$ ipython --no-banner

In [1]: import numpy as np

In [2]: from numpy import linalg as LA

In [3]: np.set_printoptions(precision=2, suppress=True, linewidth=100)

In [4]: A = np.load("m.npy")

In [5]: print(A)
[[0 1 0 2 0 0 0 0 0 0 2 0 0]
 [0 0 0 0 1 0 0 0 0 0 0 0 0]
 [1 0 0 0 0 0 0 0 0 0 0 0 0]
 [0 0 0 0 0 0 0 0 0 0 0 0 0]
 [0 0 2 0 0 0 1 0 0 0 0 0 0]
 [2 0 0 0 0 0 0 0 0 0 0 0 0]
 [0 0 0 0 0 0 1 0 0 0 0 0 0]
 [0 0 0 0 0 0 0 0 2 0 0 2 0]
 [0 1 2 0 0 1 2 2 0 0 0 0 2]
 [0 0 0 0 0 1 0 0 0 0 0 0 0]
 [0 1 0 0 0 0 0 0 0 0 2 1 0]
 [0 0 0 0 2 0 0 0 0 0 1 0 0]]

In [6]: # rows and columns are dependent

In [7]: Y = np.array([[1, -3, -3],
   ...:     [0, 2, 0],
   ...:     [-3, 1, 1],
   ...:     [-2, 2, -1],
   ...:     [2, 3, -3],
   ...:     [1, 2, 0],
   ...:     [1, 0, 0],
   ...:     [3, -1, 3],
   ...:     [2, -2, 3],
   ...:     [-2, 1, -1],
   ...:     [-3, 2, 2],
   ...:     [-3, -3, 0],
   ...:     [3, 3, 0]])

In [8]: print(np.einsum("ik,kj->ij", A, Y))
[[-10  10   2]
 [  2   3  -3]
 [  1  -3  -3]
 [  0   0   0]
 [ -5   2   2]
 [  2  -6  -6]
 [  1   0   0]
 [ -2 -10   6]
 [  9  10   8]
 [  1   2   0]
 [ -9   3   4]
 [  1   8  -4]]

In [9]: print(LA.matrix_rank(A @ Y))
3

In [10]: print(np.einsum("ij->j", A))
[3 3 4 2 3 2 4 2 2 0 5 3 2]

In [11]: data = np.load("x.npy")

In [12]: print(data)
[[ 0.   -0.1   0.5  -0.5  -0.4  -0.4  -1.3  -0.5  -0.99  1.4   0.3 ]
 [-1.1  -0.9   0.5   0.   -0.2  -0.1  -0.8  -0.6  -0.15 -0.6  -0.1 ]
 [ 0.4  -0.4   0.6   0.6   1.6   0.   -1.   -0.1   1.2  -0.9   0.3 ]
 [ 0.1   0.2   1.3   0.2  -1.1   1.7  -0.1   1.2   0.38 -1.   -0.8 ]
 [-1.3  -1.4   0.3  -0.7  -1.4  -0.1   0.8  -1.8  -1.39  0.3  -0.4 ]
 [-1.2   1.7   0.3  -0.7   0.    0.    0.4  -0.2  -1.45 -1.3   2.4 ]
 [-0.8  -1.3  -0.9  -0.6   0.4   0.5  -0.3  -0.2  -1.24  0.    1.2 ]
 [ 0.8   0.7   1.5   0.   -0.3  -0.1  -0.7   1.   -0.02  0.9   0.9 ]
 [-0.1  -0.3   1.1   0.6   1.8  -0.1  -0.8  -0.1   1.28  0.7   1.  ]
 [ 1.6   0.9   1.8   0.1   1.    0.   -0.2   0.2   0.19  0.9   0.5 ]
 [-1.2  -0.7   0.2   1.   -1.1   1.3   0.2  -0.5   2.03 -0.1   1.9 ]
 [ 0.3   0.   -1.9   0.4  -1.4   0.8  -0.2   1.1   0.77  1.3   0.7 ]
 [ 0.4   0.1  -0.4   1.2   0.4   0.5  -2.1   2.6   2.47 -1.3   1.5 ]
 [ 0.   -0.3  -0.7   0.8   0.2  -0.7   0.4  -0.2   1.5   0.8  -1.3 ]
 [-0.2   0.5   0.9   1.3  -1.2  -1.1   1.6   0.6   2.52  0.1  -1.4 ]
 [-1.5  -0.1  -0.1   0.2   1.1  -0.4  -0.6   0.4   0.33  1.4  -0.9 ]
 [-1.2   1.2   0.5  -2.7   0.7  -1.2  -0.9   0.3  -5.51 -0.7   0.1 ]
 [-1.    0.7  -1.3   0.9  -1.1   0.9  -0.7   0.8   1.76  1.3  -0.1 ]]

In [13]: W = np.array([[7, 8, 7, -8, 1, -5],
    ...:     [8, -7, 6, -4, 0, -3],
    ...:     [-8, -4, 8, 2, 3, -2],
    ...:     [-8, 9, -8, 2, -2, -4],
    ...:     [-7, -9, -5, 6, 8, 5],
    ...:     [8, -2, -1, 1, 3, 4],
    ...:     [0, 9, -4, 6, 7, -3],
    ...:     [4, 1, 4, 4, -1, -4],
    ...:     [9, 0, 1, -3, 8, -7],
    ...:     [-8, -3, 4, -4, -1, 1],
    ...:     [-9, 9, 2, -4, -9, 0]])

In [14]: c = np.array([2, 0, 1, 2, 2, 1])

In [15]: act = np.maximum(data @ W + c, 0)

In [16]: print(LA.matrix_rank(act))
6

In [17]: print((act > 0).mean(axis=0))
[0.33 0.39 0.56 0.61 0.39 0.44]

In [18]: Z = np.array([[3, 2], [-1, 1], [0, -2], [1, 0], [-5, -3], [-4, -5]])

In [19]: print(W @ Z)
[[ 20  30]
 [ 39  12]
 [-25 -35]
 [ -5  35]
 [-66 -62]
 [ -4 -13]
 [-26  11]
 [ 36  24]
 [ 12  27]
 [-24 -29]
 [  5  14]]

In [20]: P = data @ LA.solve(data.T @ data, data.T)

In [21]: print(round(np.trace(P), 2))
11.0

In [22]: print(np.round(LA.eigvalsh(P), 2) + 0)
[0. 0. 0. 0. 0. 0. 0. 1. 1. 1. 1. 1. 1. 1. 1. 1. 1. 1.]

In [23]: print(np.allclose(P @ P, P))
True

In [24]: arr = np.array([[5, 0, 0, 0, 0, 0, 0, 0],
    ...:     [0, 0, 0, 3, 0, 0, 0, 0],
    ...:     [0, 0, 1, 0, 0, 0, 0, 0],
    ...:     [0, 0, 0, 0, 0, 4, 0, 0],
    ...:     [0, 0, 0, 0, 5, 0, 0, 0],
    ...:     [0, 5, 0, 0, 0, 0, 0, 0],
    ...:     [0, 0, 0, 0, 0, 0, 0, 4],
    ...:     [0, 0, 0, 0, 0, 0, 2, 0]])

In [25]: # 5 groups of indices that never mix

In [26]: print(np.round(LA.det(arr), 2))
-12000.0

In [27]: print(np.sort(LA.eigvals(arr).real))
[-2.83 -1.96 -1.96  1.    2.83  3.91  5.    5.  ]

In [28]: F = np.loadtxt("case11.csv", delimiter=",")

In [29]: print(F)
[[-1.5 -0.3 -1.2  0.5 -1.   0.2 -0.7 -0.2 -0.6  0.   1.3]
 [ 0.5 -1.  -0.1 -1.2  1.  -0.9 -1.1 -0.8  0.8 -0.5 -1.2]
 [ 1.6  0.9 -1.3  0.7 -0.7 -0.2  0.4 -0.1  0.   0.9 -0.2]
 [ 1.6  1.6  0.1  1.6 -1.8  1.8 -1.6 -1.2 -0.3  1.2  1.8]
 [ 0.5 -1.3  0.1 -2.2 -1.4  1.3  1.3 -0.4  1.6  0.  -0.1]
 [-0.3  0.2  1.1  0.2  0.9  1.2  1.2  0.   0.1 -1.9 -0.5]
 [-0.1 -0.3  0.5  1.  -0.3 -1.1  1.8  0.2 -0.1  0.9 -0.5]
 [ 1.3 -0.8  0.1 -0.3 -0.8  0.8  0.8  1.  -1.7 -1.  -1.9]
 [ 0.3 -0.4  0.4 -0.8 -1.1  0.2 -0.4 -0.2  0.8  0.7 -0.4]
 [ 0.9  0.4 -1.8  0.5  1.7 -0.3 -1.  -1.4 -0.3 -1.2  0.3]
 [ 0.5 -0.7  0.1 -0.4  0.5 -0.3 -0.8  0.2 -0.4  0.2  0.5]
 [-0.5  1.8 -2.4 -0.1 -1.4  0.9 -1.6  0.4 -0.1  0.3 -0.3]
 [-0.1  0.4  2.   0.2  0.4 -1.2 -0.3  0.6 -0.1  1.4  1.5]
 [-1.6 -0.4 -0.6  2.   0.4  0.7 -0.8 -0.8 -0.2 -0.3  1.2]
 [ 1.2  0.   0.1 -1.   0.8 -0.5  0.   0.9 -0.6  1.9 -0.9]
 [ 3.  -2.5 -2.  -4.5  5.5  2.   5.5 -7.  -1.5 -1.5 -4. ]
 [-1.1  0.4 -0.2 -0.6  1.  -0.6 -1.6 -1.7 -0.7  0.7  0.6]
 [ 0.3  0.8  0.8  1.1  0.3 -2.2 -0.5 -0.2 -0.3 -1.4 -1.6]
 [ 1.2  0.2  0.4  1.  -1.9 -1.2  0.5  0.2 -1.3  0.3  0.1]
 [-0.8  0.9  0.9 -1.  -0.1  0.1 -1.1  1.7 -1.4 -0.7  0.3]
 [ 0.8  1.2  0.5 -2.2 -1.1  1.2  0.7  1.1 -0.6 -0.5  0.5]
 [-0.4 -0.9 -0.4  0.3 -0.7  0.1 -0.5  2.1 -1.   1.5  0.8]
 [ 0.2 -1.5 -0.1  0.4 -0.4 -0.7 -0.7 -0.5 -0.6 -0.6  0.6]
 [-1.8  0.9  1.5 -1.6  1.6  0.8 -1.4 -0.4 -0.9 -0.2 -0.6]]

In [30]: Xs = F - F.mean(axis=0)

In [31]: evecs = LA.svd(Xs)[2][:1]

In [32]: Y = Xs - Xs @ evecs.T @ evecs

In [33]: print(np.round(LA.norm(Y) / LA.norm(Xs), 2))
0.72

In [34]: print(Y.std(axis=0))
[0.94 0.82 0.99 0.97 0.9  0.96 0.88 0.88 0.73 0.88 0.75]

In [35]: print((Xs @ evecs.T).std(axis=0))
[2.85]

In [36]: blk = np.stack([F, 4 * F, F[::-1]])

In [37]: print(LA.matrix_rank(blk.reshape(3, -1)))
2

In [38]: print(np.einsum("bij,cij->bc", blk, blk))
[[ 411.64 1646.56  -33.6 ]
 [1646.56 6586.24 -134.4 ]
 [ -33.6  -134.4   411.64]]

In [39]: X = np.load("layer15.npy")

In [40]: print(X)
[[2 0 0 0 0 0]
 [2 1 0 0 0 0]
 [3 0 0 0 0 0]
 [0 0 2 0 0 0]
 [0 0 2 1 0 0]
 [0 0 3 0 0 0]
 [0 0 0 0 2 0]
 [0 0 0 0 2 1]
 [0 0 0 0 3 0]]

In [41]: print(X.reshape(-1, 2))
[[2 0]
 [0 0]
 [0 0]
 [2 1]
 [0 0]
 [0 0]
 [3 0]
 [0 0]
 [0 0]
 [0 0]
 [2 0]
 [0 0]
 [0 0]
 [2 1]
 [0 0]
 [0 0]
 [3 0]
 [0 0]
 [0 0]
 [0 0]
 [2 0]
 [0 0]
 [0 0]
 [2 1]
 [0 0]
 [0 0]
 [3 0]]

In [42]: blk = X.reshape(9, 2, -1)

In [43]: print(np.einsum("ihd,ihd->ih", blk, blk))
[[4 0]
 [5 0]
 [9 0]
 [4 0]
 [4 1]
 [9 0]
 [0 4]
 [0 5]
 [0 9]]

In [44]: print(np.swapaxes(blk, 1, 2)[0])
[[2 0]
 [0 0]
 [0 0]]

In [45]: print(blk.transpose(1, 0, 2))
[[[2 0 0]
  [2 1 0]
  [3 0 0]
  [0 0 2]
  [0 0 2]
  [0 0 3]
  [0 0 0]
  [0 0 0]
  [0 0 0]]

 [[0 0 0]
  [0 0 0]
  [0 0 0]
  [0 0 0]
  [1 0 0]
  [0 0 0]
  [0 2 0]
  [0 2 1]
  [0 3 0]]]

In [46]: print(blk[:, 0])
[[2 0 0]
 [2 1 0]
 [3 0 0]
 [0 0 2]
 [0 0 2]
 [0 0 3]
 [0 0 0]
 [0 0 0]
 [0 0 0]]

In [47]: print(np.einsum("ihd,jhd->hij", blk, blk).shape)
(2, 9, 9)

In [48]: K = np.load("out6.npy")

In [49]: print(K)
[[ 2  3  4  5  6]
 [ 7  8  9 10 11]
 [12 13 14 15 16]
 [17 18 19 20 21]
 [22 23 24 25 26]
 [27 28 29 30 31]
 [32 33 34 35 36]
 [37 38 39 40 41]
 [42 43 44 45 46]
 [47 48 49 50 51]]

In [50]: idx = K[:, 3] > np.median(K[:, 3])

In [51]: r0 = K[idx].mean(axis=0) - K[~idx].mean(axis=0)

In [52]: print(idx.astype(int))
[0 0 0 0 0 1 1 1 1 1]

In [53]: print((((K - K.mean(axis=0)) @ r0 > 0) == idx).mean())
1.0

In [54]: print(r0)
[25. 25. 25. 25. 25.]

In [55]: print(np.argsort(-np.abs(r0).round(6), kind="stable"))
[0 1 2 3 4]

In [56]: rk = LA.matrix_rank(K)

In [57]: print(rk)
2

In [58]: N = LA.svd(K)[2][rk:].T

In [59]: print([int(LA.matrix_rank(K[:i])) for i in range(1, len(K) + 1)])
[1, 2, 2, 2, 2, 2, 2, 2, 2, 2]

In [60]: print(LA.matrix_rank(K.T @ K), LA.matrix_rank(K @ K.T))
2 2

In [61]: print([int(LA.matrix_rank(K[:, :j + 1])) for j in range(5)])
[1, 2, 2, 2, 2]

In [62]: gram = np.cov(K, rowvar=False)

In [63]: print(np.round(LA.eigvalsh(gram)[::-1], 2) + 0)
[1145.83    0.      0.      0.      0.  ]

In [64]: print(np.argwhere(np.triu(np.abs(np.corrcoef(K.T)) > 0.8, 1)))
[[0 1]
 [0 2]
 [0 3]
 [0 4]
 [1 2]
 [1 3]
 [1 4]
 [2 3]
 [2 4]
 [3 4]]

In [65]: print(np.argsort(-K.std(axis=0).round(6), kind="stable"))
[0 1 2 3 4]

In [66]: print(np.round(LA.norm(K, 2) / LA.norm(K), 2))
1.0

In [67]: print(LA.cond(K) > 100)
True

In [68]: M = np.loadtxt("mat.csv", delimiter=",")

In [69]: print(M)
[[0. 1. 1. 0. 0. 0.]
 [1. 0. 0. 1. 0. 1.]
 [1. 0. 0. 1. 0. 0.]
 [0. 1. 1. 0. 0. 1.]
 [0. 0. 0. 0. 0. 1.]
 [0. 1. 0. 1. 1. 0.]]

In [70]: P = F @ LA.solve(F.T @ F, F.T)

In [71]: print(round(float(np.trace(P)), 2))
11.0

In [72]: print(np.diag(P))
[0.36 0.4  0.26 0.84 0.5  0.39 0.34 0.6  0.25 0.51 0.19 0.58 0.4  0.36 0.44 0.94 0.4  0.52 0.46
 0.33 0.56 0.42 0.37 0.57]

In [73]: print(np.trace(M @ M @ M) // 6)
1.0

In [74]: print(M @ M)
[[2. 0. 0. 2. 0. 1.]
 [0. 3. 2. 1. 1. 1.]
 [0. 2. 2. 0. 0. 1.]
 [2. 1. 0. 3. 1. 1.]
 [0. 1. 0. 1. 1. 0.]
 [1. 1. 1. 1. 0. 3.]]

In [75]: Lm = np.diag(M.sum(axis=1)) - M

In [76]: print((LA.eigvalsh(Lm) < 1e-8).sum())
1

In [77]: print(Lm @ np.ones(6))
[0. 0. 0. 0. 0. 0.]

In [78]: evals, evecs = LA.eigh(M)

In [79]: print(evals.round(2) + 0)
[-2.   -1.56  0.    0.    1.    2.56]

In [80]: print(np.round(LA.eigvalsh(M @ M), 2) + 0)
[0.   0.   1.   2.44 4.   6.56]

In [81]: print(np.round(LA.svd(M, compute_uv=False), 2) + 0)
[2.56 2.   1.56 1.   0.   0.  ]

In [82]: print(np.abs(evecs[:, -1]))
[0.33 0.51 0.33 0.51 0.18 0.47]

In [83]: print(LA.eigvalsh(M + 4 * np.eye(6)))
[2.   2.44 4.   4.   5.   6.56]

In [84]: print(np.unique(evals.round(6) + 0, return_counts=True)[1])
[1 1 2 1 1]

In [85]: Uu, s, VT = LA.svd(M)

In [86]: print(np.argmax(s[:-1] / (s[1:] + 1e-6)) + 1)
4

In [87]: Y = Uu[:, :4] @ np.diag(s[:4]) @ VT[:4]

In [88]: print(round(float(LA.norm(M - Y, 2)), 2), round(s[4], 2))
0.0 0.0

In [89]: print(LA.matrix_rank(M, rtol=0.05))
4

In [90]: print(round(LA.norm(M - Y) / LA.norm(M), 2))
0.0

In [91]: mat = np.load("run1.npy")

In [92]: print(mat)
[[-0.96 -0.54 -0.63 -0.69 -0.2   0.45  0.13  0.41  0.8 ]
 [ 0.91  0.85  0.66 -0.98 -0.38 -1.   -0.9  -0.89 -0.57]
 [-0.97  0.1  -0.52 -1.   -0.64 -0.98 -0.83 -0.51  0.88]
 [-1.   -0.91 -0.96 -0.99 -0.56  0.68  0.11  0.76  1.  ]
 [-1.   -0.54 -0.83 -1.   -0.62 -0.73 -0.56  0.12  0.97]
 [ 1.    0.99  0.99  0.94  0.45 -1.   -0.81 -0.97 -1.  ]
 [-0.99 -0.84 -0.8   0.45  0.04  0.98  0.72  0.82  0.87]
 [-0.98 -0.6  -0.73 -0.89 -0.31  0.29  0.01  0.41  0.89]
 [-0.31 -0.35 -0.2   0.7   0.16  0.79  0.45  0.41  0.11]
 [-0.44  0.27 -0.06 -0.95 -0.35 -0.9  -0.62 -0.45  0.37]
 [-1.   -0.95 -0.97 -0.97 -0.48  0.93  0.46  0.88  1.  ]
 [ 0.92  0.24  0.49  0.94  0.35  0.52  0.35  0.   -0.76]
 [ 0.45 -0.16  0.1   0.89  0.27  0.77  0.48  0.31 -0.35]
 [ 1.   -0.52  0.71  1.    0.92  1.    0.99  0.91 -0.99]
 [ 1.    0.77  0.85  0.91  0.35 -0.64 -0.18 -0.62 -0.96]
 [-0.48 -0.92 -0.54  1.    0.74  1.    0.99  0.97 -0.09]
 [ 0.91  0.    0.43  0.99  0.48  0.89  0.64  0.31 -0.77]
 [ 0.44 -0.27  0.06  0.95  0.35  0.9   0.62  0.45 -0.37]
 [ 1.    0.79  0.93  1.    0.64  0.24  0.35 -0.48 -0.99]
 [ 1.    0.01  0.76  1.    0.81  1.    0.93  0.59 -0.98]
 [-1.   -0.45 -0.79 -1.   -0.62 -0.81 -0.62  0.    0.96]
 [ 0.51  0.25  0.24 -0.06  0.   -0.41 -0.18 -0.24 -0.29]
 [-0.07 -0.4  -0.14  0.9   0.27  0.9   0.6   0.51 -0.07]
 [ 1.    0.93  0.95  0.88  0.35 -0.95 -0.56 -0.87 -0.99]
 [ 0.94  0.74  0.65 -0.67 -0.12 -0.96 -0.69 -0.74 -0.7 ]
 [ 0.65  0.03  0.24  0.82  0.24  0.54  0.32  0.12 -0.47]
 [ 1.    0.84  0.89  0.86  0.31 -0.83 -0.35 -0.73 -0.97]
 [-0.32 -0.41 -0.22  0.79  0.2   0.85  0.53  0.48  0.1 ]
 [-0.97 -0.51 -0.66 -0.89 -0.31  0.08 -0.08  0.31  0.86]
 [-0.98 -0.47 -0.7  -0.97 -0.41 -0.32 -0.28  0.2   0.9 ]
 [ 1.    0.93  0.99  1.    0.78 -0.04  0.34 -0.73 -1.  ]
 [ 1.    0.91  0.98  1.    0.79  0.37  0.49 -0.62 -1.  ]
 [ 0.94  0.74  0.65 -0.67 -0.12 -0.96 -0.69 -0.74 -0.7 ]
 [ 1.    0.98  0.99  0.96  0.48 -0.99 -0.7  -0.95 -1.  ]
 [ 0.49  0.14  0.2   0.35  0.08 -0.02  0.02 -0.08 -0.31]
 [-0.05 -0.29 -0.1   0.78  0.2   0.78  0.46  0.38 -0.05]
 [ 1.    0.93  0.9  -0.65 -0.08 -1.   -0.86 -0.92 -0.94]
 [-1.   -0.49 -0.8  -1.   -0.59 -0.73 -0.55  0.08  0.96]
 [-0.07 -0.4  -0.14  0.9   0.27  0.9   0.6   0.51 -0.07]
 [-0.3  -0.3  -0.18  0.58  0.12  0.69  0.37  0.35  0.12]
 [ 1.    0.9   0.92  0.69  0.24 -0.95 -0.58 -0.83 -0.97]
 [-1.   -0.74 -0.94 -1.   -0.73 -0.7  -0.59  0.31  0.99]
 [-0.96 -0.75 -0.7   0.4   0.04  0.94  0.62  0.73  0.78]
 [ 1.    0.98  0.99  1.    0.74 -0.81 -0.12 -0.89 -1.  ]
 [-0.99  0.14 -0.62 -1.   -0.74 -0.99 -0.91 -0.62  0.94]
 [ 0.68  0.32  0.33  0.12  0.04 -0.42 -0.17 -0.27 -0.43]
 [-0.98 -0.78 -0.74  0.24  0.    0.94  0.62  0.74  0.83]
 [ 0.79  0.16  0.35  0.81  0.24  0.36  0.24  0.   -0.58]
 [-0.78 -0.1  -0.33 -0.87 -0.27 -0.53 -0.33 -0.08  0.58]
 [ 0.89  0.61  0.55 -0.35 -0.04 -0.86 -0.5  -0.59 -0.63]
 [ 1.    0.87  0.96  1.    0.64 -0.19  0.19 -0.64 -1.  ]]

In [93]: # row 32 repeats row 24

In [94]: rng = np.random.default_rng(2429)

In [95]: idx = rng.permutation(11)

In [96]: Y = F[:, idx] * rng.choice([-1, 1], 11)

In [97]: print(Y)
[[-1.2 -0.7 -0.  -0.3 -0.2  0.5  1.3 -0.6 -1.   0.2  1.5]
 [-0.1 -1.1  0.5 -1.   0.9 -1.2 -1.2  0.8  1.   0.8 -0.5]
 [-1.3  0.4 -0.9  0.9  0.2  0.7 -0.2  0.  -0.7  0.1 -1.6]
 [ 0.1 -1.6 -1.2  1.6 -1.8  1.6  1.8 -0.3 -1.8  1.2 -1.6]
 [ 0.1  1.3 -0.  -1.3 -1.3 -2.2 -0.1  1.6 -1.4  0.4 -0.5]
 [ 1.1  1.2  1.9  0.2 -1.2  0.2 -0.5  0.1  0.9 -0.   0.3]
 [ 0.5  1.8 -0.9 -0.3  1.1  1.  -0.5 -0.1 -0.3 -0.2  0.1]
 [ 0.1  0.8  1.  -0.8 -0.8 -0.3 -1.9 -1.7 -0.8 -1.  -1.3]
 [ 0.4 -0.4 -0.7 -0.4 -0.2 -0.8 -0.4  0.8 -1.1  0.2 -0.3]
 [-1.8 -1.   1.2  0.4  0.3  0.5  0.3 -0.3  1.7  1.4 -0.9]
 [ 0.1 -0.8 -0.2 -0.7  0.3 -0.4  0.5 -0.4  0.5 -0.2 -0.5]
 [-2.4 -1.6 -0.3  1.8 -0.9 -0.1 -0.3 -0.1 -1.4 -0.4  0.5]
 [ 2.  -0.3 -1.4  0.4  1.2  0.2  1.5 -0.1  0.4 -0.6  0.1]
 [-0.6 -0.8  0.3 -0.4 -0.7  2.   1.2 -0.2  0.4  0.8  1.6]
 [ 0.1  0.  -1.9  0.   0.5 -1.  -0.9 -0.6  0.8 -0.9 -1.2]
 [-2.   5.5  1.5 -2.5 -2.  -4.5 -4.  -1.5  5.5  7.  -3. ]
 [-0.2 -1.6 -0.7  0.4  0.6 -0.6  0.6 -0.7  1.   1.7  1.1]
 [ 0.8 -0.5  1.4  0.8  2.2  1.1 -1.6 -0.3  0.3  0.2 -0.3]
 [ 0.4  0.5 -0.3  0.2  1.2  1.   0.1 -1.3 -1.9 -0.2 -1.2]
 [ 0.9 -1.1  0.7  0.9 -0.1 -1.   0.3 -1.4 -0.1 -1.7  0.8]
 [ 0.5  0.7  0.5  1.2 -1.2 -2.2  0.5 -0.6 -1.1 -1.1 -0.8]
 [-0.4 -0.5 -1.5 -0.9 -0.1  0.3  0.8 -1.  -0.7 -2.1  0.4]
 [-0.1 -0.7  0.6 -1.5  0.7  0.4  0.6 -0.6 -0.4  0.5 -0.2]
 [ 1.5 -1.4  0.2  0.9 -0.8 -1.6 -0.6 -0.9  1.6  0.4  1.8]]

In [98]: Uu, _, VT = LA.svd(F.T @ Y)

In [99]: print(idx)
[ 2  6  9  1  5  3 10  8  4  7  0]

In [100]: print(np.round(LA.lstsq(F, Y)[0], 2) + 0)
[[ 0.  0.  0.  0.  0.  0.  0.  0.  0.  0. -1.]
 [ 0.  0.  0.  1.  0.  0.  0.  0.  0.  0.  0.]
 [ 1.  0.  0.  0.  0.  0.  0.  0.  0.  0.  0.]
 [ 0.  0.  0.  0.  0.  1.  0.  0.  0.  0.  0.]
 [ 0.  0.  0.  0.  0.  0.  0.  0.  1.  0.  0.]
 [ 0.  0.  0.  0. -1.  0.  0.  0.  0.  0.  0.]
 [ 0.  1.  0.  0.  0.  0.  0.  0.  0.  0.  0.]
 [ 0.  0.  0.  0.  0.  0.  0.  0.  0. -1.  0.]
 [ 0.  0.  0.  0.  0.  0.  0.  1.  0.  0.  0.]
 [ 0.  0. -1.  0.  0.  0.  0.  0.  0.  0.  0.]
 [ 0.  0.  0.  0.  0.  0.  1.  0.  0.  0.  0.]]
